% python3 -q
>>> import numpy as np
>>> import numpy.linalg as la
>>> np.set_printoptions(suppress=True, linewidth=160)
>>> feats = np.array([[1, 0, 3], [3, 1, 0], [0, 3, 1]])
>>> print(feats)
[[1 0 3]
 [3 1 0]
 [0 3 1]]
>>> x0 = np.array([0, 3, 2])
>>> feats @ np.ones(3)
array([4., 4., 4.])
>>> print(np.sign((feats @ x0).round(6)))
[1 1 1]
>>> x0 = np.array([2, 0, 1])
>>> target = feats @ x0
>>> beta, lr = np.zeros(3), 1 / la.norm(feats, 2) ** 2
>>> for i in range(30):
...     beta -= lr * feats.T @ (feats @ beta - target)
...     if i % 10 == 0: print(i, round(la.norm(feats @ beta - target), 3))
... 
0 2.105
10 0.007
20 0.0
>>> round(float(la.cond(feats)), 3)
1.512
>>> beta.round(3) + 0
array([2., 0., 1.])
>>> data = np.load("case13.npy")
>>> print(data)
[[-2.903  4.117 -8.386  7.166  3.728  5.345  4.915]
 [ 5.943 -6.328  5.892 -1.412 -4.249  1.592  2.629]
 [ 7.619 -6.628  4.86  -0.626 -2.283  2.287  6.234]
 [-3.374  2.429 -8.269  7.764  3.834  3.835  2.933]
 [ 8.078 -5.04   5.103 -0.16  -0.67   1.59   4.651]
 [-4.278  3.227 -6.14  10.317  3.895  3.706  4.292]
 [-4.472  2.682 -6.973  7.391  4.039  4.332  4.626]
 [ 8.352 -5.369  5.915 -2.246 -0.696  1.648  3.513]
 [ 8.537 -6.388  4.974 -0.869 -1.379  1.392  3.128]
 [-2.83   3.86  -6.989  7.793  1.64   4.431  3.567]]
>>> x0 = np.array([2, -5, -2, -4, 2, -4, -3])
>>> np.round(data @ np.ones(7), 3)
array([13.982,  4.067, 11.463,  9.152, 13.552, 15.019, 11.625, 11.117,  9.395, 11.472])
>>> data @ np.eye(7)[0]
array([-2.903,  5.943,  7.619, -3.374,  8.078, -4.278, -4.472,  8.352,  8.537, -2.83 ])
>>> print(np.round(data @ (2 * x0), 3))
[-133.904   29.274   17.492  -99.764   20.274 -147.178 -122.2     44.36    49.664 -134.598]
>>> print(np.sign((data @ x0).round(6)))
[-1.  1.  1. -1.  1. -1. -1.  1.  1. -1.]
>>> np.round(np.einsum("ij,j->i", data, x0), 3)
array([-66.952,  14.637,   8.746, -49.882,  10.137, -73.589, -61.1  ,  22.18 ,  24.832, -67.299])
>>> (data @ x0).argmax()
np.int64(8)
>>> print(np.round(data @ x0, 3))
[-66.952  14.637   8.746 -49.882  10.137 -73.589 -61.1    22.18   24.832 -67.299]
>>> la.norm(data @ x0) <= la.norm(data, 2) * la.norm(x0) + 1e-9
np.True_
